% python3 -q
>>> import numpy as np
>>> import numpy.linalg as la
>>> np.set_printoptions(precision=1, suppress=True, linewidth=140)
>>> rnd = lambda a: np.round(a, 1) + 0
>>> sigma = 20 * 0.9 ** np.arange(3)
>>> Q, _ = la.qr(np.array([[0.0, -0.9, 0.3], [-0.4, 0.5, -0.7], [0.5, -0.1, 1.9]]))
>>> rng = np.random.default_rng(188282)
>>> data = rng.normal(size=(21, 3)) * sigma @ Q
>>> rnd(data)
array([[ 16.6, -23.5,   7.5],
       [-48.3, -24.5, -18.8],
       [ 32.5,   8.9,  -5.3],
       [ 12.6, -11.9,  18.7],
       [ 11.9, -24.9,  38. ],
       [  3.8,   6.8, -15.7],
       [ 45. , -27.7,  16.1],
       [-21.5, -16.8,  15. ],
       [ -1.2,   4.1,   4.3],
       [-15.7, -34.7,  10. ],
       [  4.8,   0.1, -18.9],
       [-18.1,  38.8, -12.3],
       [  9.2,   4.5, -33.7],
       [-36.5, -27.6,  -9.3],
       [-13.4,  -4.3,   9.4],
       [-24.8,  31.6,  -2.6],
       [-10.3,  -3.2,  -5. ],
       [ 14.4,  10.1,   1.3],
       [ 10. ,  30. ,  -0.8],
       [ -9. , -22.2,  -0.6],
       [ -0.2,  -2.2,  21.4]])
>>> ang = np.radians(72)
>>> Rm = np.eye(3)
>>> Rm[0, 0] = Rm[2, 2] = np.cos(ang)
>>> Rm[0, 2], Rm[2, 0] = -np.sin(ang), np.sin(ang)
>>> rnd(Rm)
array([[ 0.3,  0. , -1. ],
       [ 0. ,  1. ,  0. ],
       [ 1. ,  0. ,  0.3]])
>>> A2 = data @ Rm.T
>>> np.allclose(data @ data.T, A2 @ A2.T)
True
>>> np.allclose(la.norm(data, axis=1), la.norm(A2, axis=1))
True
>>> rnd(Rm.T @ Rm)
array([[1., 0., 0.],
       [0., 1., 0.],
       [0., 0., 1.]])
>>> rnd(Rm @ Rm.T)
array([[1., 0., 0.],
       [0., 1., 0.],
       [0., 0., 1.]])
>>> A2 = data / np.sqrt((data ** 2).mean(axis=1, keepdims=True))
>>> la.matrix_rank(data - data.mean(axis=1, keepdims=True))
np.int64(2)
>>> rnd(A2[1])
array([-1.5, -0.7, -0.6])
>>> A2 = data / la.norm(data, axis=1, keepdims=True)
>>> gram = A2 @ A2.T
>>> np.argwhere(np.triu(np.abs(gram) > 0.95, 1))
array([[ 0, 11],
       [ 0, 15],
       [ 1, 13],
       [ 1, 16],
       [ 1, 17],
       [ 3,  4],
       [ 5, 12],
       [ 7, 14],
       [ 9, 18],
       [ 9, 19],
       [10, 12],
       [10, 20],
       [11, 15],
       [12, 20],
       [13, 17],
       [18, 19]])
>>> A2 = np.c_[data[:, :1] @ np.array([[1]]), np.array([-2, -1, -2, 1, 0, -1, -2, -2, 3, 3, 1, -2, 3, -2, -2, 3, 1, 0, 0, 0, -3])]
>>> rnd(A2)
array([[ 16.6,  -2. ],
       [-48.3,  -1. ],
       [ 32.5,  -2. ],
       [ 12.6,   1. ],
       [ 11.9,   0. ],
       [  3.8,  -1. ],
       [ 45. ,  -2. ],
       [-21.5,  -2. ],
       [ -1.2,   3. ],
       [-15.7,   3. ],
       [  4.8,   1. ],
       [-18.1,  -2. ],
       [  9.2,   3. ],
       [-36.5,  -2. ],
       [-13.4,  -2. ],
       [-24.8,   3. ],
       [-10.3,   1. ],
       [ 14.4,   0. ],
       [ 10. ,   0. ],
       [ -9. ,   0. ],
       [ -0.2,  -3. ]])
>>> rnd(la.norm(A2 - data @ la.lstsq(data, A2)[0], axis=0))
array([0. , 8.6])
>>> u = np.array([0, -2, -2, -1, 0])
>>> K = u[np.abs(np.subtract.outer(np.arange(5), np.arange(5)))]
>>> K
array([[ 0, -2, -2, -1,  0],
       [-2,  0, -2, -2, -1],
       [-2, -2,  0, -2, -2],
       [-1, -2, -2,  0, -2],
       [ 0, -1, -2, -2,  0]])
>>> gram = K.T @ K
>>> np.trace(gram), (K ** 2).sum()
(np.int64(60), np.int64(60))
>>> rnd(la.svd(K, compute_uv=False) ** 2)
array([43. ,  8. ,  5.8,  3. ,  0.2])
>>> u = np.array([1, 3, -3, -1, 2])
>>> A2 = K + np.outer(u, np.eye(5)[4])
>>> la.matrix_rank(A2 - K)
np.int64(1)
>>> rnd(la.det(A2) / la.det(K)), rnd(1 + la.solve(K, u)[4])
(np.float64(2.3), np.float64(2.3))
>>> E = np.array([[-0.3, -0.9, 0.2, 1.4, 0.2, 0.4, -1.7],
...     [-0.9, -0.7, 0.9, -0.2, 0.7, -1.1, -0.3],
...     [0.6, 0.0, 1.0, 0.9, -0.3, -1.0, -0.5],
...     [-0.7, 0.5, -2.1, -1.1, 0.9, -0.1, 1.2],
...     [0.4, 0.2, -1.2, -0.3, -0.5, -0.5, 1.2],
...     [0.8, 0.1, 0.3, 0.2, -0.4, 0.0, 1.1],
...     [0.1, 0.0, -0.7, -0.4, 1.1, 0.0, -0.8]])
>>> E[:, 5] *= 10
>>> E
array([[ -0.3,  -0.9,   0.2,   1.4,   0.2,   4. ,  -1.7],
       [ -0.9,  -0.7,   0.9,  -0.2,   0.7, -11. ,  -0.3],
       [  0.6,   0. ,   1. ,   0.9,  -0.3, -10. ,  -0.5],
       [ -0.7,   0.5,  -2.1,  -1.1,   0.9,  -1. ,   1.2],
       [  0.4,   0.2,  -1.2,  -0.3,  -0.5,  -5. ,   1.2],
       [  0.8,   0.1,   0.3,   0.2,  -0.4,   0. ,   1.1],
       [  0.1,   0. ,  -0.7,  -0.4,   1.1,   0. ,  -0.8]])
>>> A2 = np.array([[-2, 2], [1, -2], [-2, 2], [-2, 1], [0, -2], [0, 3], [3, -2]])
>>> np.vstack([E, A2.T]).shape
(9, 7)
>>> la.matrix_rank(E @ A2)
np.int64(2)
>>> rnd(np.einsum("ij->j", E))
array([  0. ,  -0.8,  -1.6,   0.5,   1.7, -23. ,   0.2])
>>> rnd(A2.T @ E.T)
array([[ -8.6,  -1.2,  -6.5,  11.9,   6. ,   0.8,  -0.4],
       [ 18. , -32.6, -24.3, -14.9, -18.7,   0.8,  -2.2]])
